% ipython --no-banner

In [1]: import numpy as np

In [2]: from numpy import linalg as LA

In [3]: np.set_printoptions(precision=2, suppress=True, linewidth=100)

In [4]: def rnd(a):
   ...:     return np.round(a, 2) + 0
   ...: 

In [5]: A = np.loadtxt("block2.csv", delimiter=",")

In [6]: A
Out[6]: 
array([[1., 0., 0., 0., 0., 0.],
       [0., 1., 0., 0., 0., 0.],
       [0., 0., 0., 0., 0., 0.],
       [0., 0., 0., 1., 0., 0.],
       [0., 0., 0., 0., 0., 0.],
       [0., 0., 0., 0., 0., 0.]])

In [7]: (LA.matrix_power((A != 0) + (A.T != 0) + np.eye(6), 6) > 0).astype(int)
Out[7]: 
array([[1, 0, 0, 0, 0, 0],
       [0, 1, 0, 0, 0, 0],
       [0, 0, 1, 0, 0, 0],
       [0, 0, 0, 1, 0, 0],
       [0, 0, 0, 0, 1, 0],
       [0, 0, 0, 0, 0, 1]])

In [8]: np.flatnonzero(LA.matrix_power((A != 0) + (A.T != 0) + np.eye(6), 6)[4])
Out[8]: array([4])

In [9]: rnd(np.sort(LA.eigvals(A).real))
Out[9]: array([0., 0., 0., 1., 1., 1.])

In [10]: A @ A
Out[10]: 
array([[1., 0., 0., 0., 0., 0.],
       [0., 1., 0., 0., 0., 0.],
       [0., 0., 0., 0., 0., 0.],
       [0., 0., 0., 1., 0., 0.],
       [0., 0., 0., 0., 0., 0.],
       [0., 0., 0., 0., 0., 0.]])

In [11]: X = np.load("sample13.npy")

In [12]: X
Out[12]: 
array([[ -1.54,   7.57,   2.37,   6.37,   1.33,  -2.58,  -1.17,  -8.71,  -4.42,   3.65,   4.49,
         -2.34,  -6.22,   8.33,  -5.07],
       [  2.18,   9.67,   1.  , -12.12,   1.46,   9.85,  12.49,  17.59,  -6.35,   4.29, -10.62,
          1.86,   2.1 ,  -6.67,  -7.73],
       [  4.23,  -3.4 ,   4.65,   2.75,   0.34,  11.17,   8.06,   7.3 ,   4.2 ,   5.16,  -1.33,
          2.54,   3.62,  -9.48,  -2.81],
       [ -1.07,   0.35,   1.62,   7.7 ,  -0.54,  -0.73,   1.11,  -6.29,  -0.39,   1.85,   4.2 ,
         -0.68,  -3.74,   1.89,  -3.47],
       [ -2.82,  11.  ,  -2.61,  -7.48,   1.05,  -4.33,   0.81,   1.29,  -8.81,  -0.8 ,  -3.6 ,
         -1.5 ,  -4.02,   6.19,  -4.19],
       [ -3.01,   3.23,   1.85,   8.86,  -1.6 ,   0.36,   7.54,  -5.22,  -4.23,   3.06,   3.35,
         -0.05,  -6.91,   0.46,  -9.92],
       [  1.92,  -0.47,   3.67,   2.99,  -0.6 ,   9.34,  10.72,   6.42,   0.27,   4.85,  -1.4 ,
          2.19,   0.28,  -8.24,  -6.84],
       [ -6.69,   0.01,  -2.18,   8.2 ,  -5.43,  -2.9 ,  12.85,  -3.57,  -6.68,  -1.37,   2.17,
          1.14,  -9.05,  -3.58, -12.68],
       [ -0.3 ,  -5.29,   4.63,  13.39,  -3.  ,   8.47,  13.61,  -0.29,   1.81,   5.01,   3.83,
          2.54,  -3.28,  -9.65, -10.15],
       [  0.4 ,  16.54,  -1.29, -13.78,   4.94,  -4.07,  -6.38,   2.99,  -9.26,   0.99,  -5.66,
         -3.05,  -0.99,  12.37,   0.6 ],
       [ -0.35,  12.94,   0.41,  -5.01,   3.43,  -3.22,  -4.04,  -2.1 ,  -7.17,   2.47,  -1.15,
         -2.7 ,  -3.12,  10.21,  -1.89],
       [  0.73,   1.11,   6.19,  13.14,  -0.07,   6.33,   7.61,  -5.23,   0.03,   7.61,   5.73,
          0.13,  -4.45,  -1.52,  -9.06],
       [ -1.25,   7.49,  -0.33,  -6.85,  -1.2 ,   6.34,  14.96,  12.48,  -7.56,   2.39,  -7.64,
          1.96,  -1.94,  -6.91, -10.91],
       [  2.46,   7.57,   2.62,  -1.61,   4.06,  -0.19,  -6.55,  -2.96,  -1.43,   3.8 ,   0.98,
         -2.22,   0.09,   8.13,   1.72],
       [  3.52,  -4.31,   2.09,  -3.5 ,  -0.82,  11.86,  10.71,  13.88,   3.39,   2.53,  -5.89,
          3.51,   5.71, -13.6 ,  -2.43],
       [  3.  , -10.1 ,  -0.64,  -4.08,  -1.58,   6.66,   3.72,  10.71,   6.74,  -1.93,  -4.16,
          3.31,   7.65, -12.02,   4.59],
       [ -3.9 ,  -8.74,  -5.5 ,  -0.27,  -4.73,  -5.06,   1.76,   0.63,   1.47,  -7.46,  -0.51,
          1.61,  -0.04,  -5.28,   2.05],
       [ -5.61, -14.12,  -6.65,   6.35,  -5.87, -11.21,  -4.36,  -9.2 ,   4.37, -10.21,   5.16,
          0.66,  -1.53,  -1.97,   5.68]])

In [13]: U, sigma, Vt = LA.svd(X)

In [14]: np.argmax(sigma[:-1] / (sigma[1:] + 1e-6)) + 1
Out[14]: np.int64(4)

In [15]: other = U[:, :4] @ np.diag(sigma[:4]) @ Vt[:4]

In [16]: LA.matrix_rank(X, rtol=0.05)
Out[16]: np.int64(4)

In [17]: LA.matrix_rank(other)
Out[17]: np.int64(4)

In [18]: rnd(LA.norm(X - other) / LA.norm(X))
Out[18]: np.float64(0.01)

In [19]: rnd(np.abs(X - other).max())
Out[19]: np.float64(0.21)
